$ python3 -q
>>> import numpy as np
>>> from numpy import linalg as LA
>>> np.set_printoptions(precision=3, suppress=True, linewidth=200, floatmode="fixed")
>>> O, _ = LA.qr(np.array([[-1.4, 0.8, -0.9, 0.8],
...     [-0.9, -0.5, 0.9, 0.0],
...     [-0.4, 0.4, 0.3, -0.7],
...     [-0.1, -1.3, -0.8, -0.9]]))
>>> E = -1 * O
>>> print(E)
[[ 0.816 -0.291 -0.476  0.148]
 [ 0.525  0.445  0.694  0.212]
 [ 0.233 -0.190  0.228 -0.926]
 [ 0.058  0.825 -0.490 -0.275]]
>>> O = E.astype(float).copy()
>>> for j in range(4):
...     O[:, j] -= O[:, :j] @ (O[:, :j].T @ O[:, j])
...     O[:, j] /= LA.norm(O[:, j])
... 
>>> print(O)
[[ 0.816 -0.291 -0.476  0.148]
 [ 0.525  0.445  0.694  0.212]
 [ 0.233 -0.190  0.228 -0.926]
 [ 0.058  0.825 -0.490 -0.275]]
>>> print(np.round(O.T @ O, 3) + 0)
[[1.000 0.000 0.000 0.000]
 [0.000 1.000 0.000 0.000]
 [0.000 0.000 1.000 0.000]
 [0.000 0.000 0.000 1.000]]
>>> G = E.T @ E
>>> print(LA.eigvalsh(G)[::-1])
[1.000 1.000 1.000 1.000]
>>> print(np.trace(G), round((E ** 2).sum(), 3))
4.0 4.0
>>> x = np.array([-1, -2, -1, 1])
>>> print(LA.inv(E))
[[ 0.816  0.525  0.233  0.058]
 [-0.291  0.445 -0.190  0.825]
 [-0.476  0.694  0.228 -0.490]
 [ 0.148  0.212 -0.926 -0.275]]
>>> print([p for p in range(1, 25) if np.allclose(LA.matrix_power(E, p), np.eye(4))])
[]
>>> print(round(float(LA.norm(x)), 3), np.round(LA.norm(E @ x), 3))
2.646 2.646
>>> print(np.abs(LA.eigvals(E)))
[1.000 1.000 1.000 1.000]
>>> print(np.sort(np.abs(np.degrees(np.angle(LA.eigvals(E))))))
[  0.000  52.602  52.602 180.000]
>>> print(4 - LA.matrix_rank(E - np.eye(4), tol=1e-8))
1
>>> print(round(E[:, 3] @ E[:, 2], 3))
-0.0
>>> print(LA.norm(E, axis=0))
[1.000 1.000 1.000 1.000]
>>> print(LA.svd(E, compute_uv=False))
[1.000 1.000 1.000 1.000]
>>> print(np.round(E @ E.T, 3) + 0)
[[1.000 0.000 0.000 0.000]
 [0.000 1.000 0.000 0.000]
 [0.000 0.000 1.000 0.000]
 [0.000 0.000 0.000 1.000]]
>>> print(LA.pinv(E))
[[ 0.816  0.525  0.233  0.058]
 [-0.291  0.445 -0.190  0.825]
 [-0.476  0.694  0.228 -0.490]
 [ 0.148  0.212 -0.926 -0.275]]
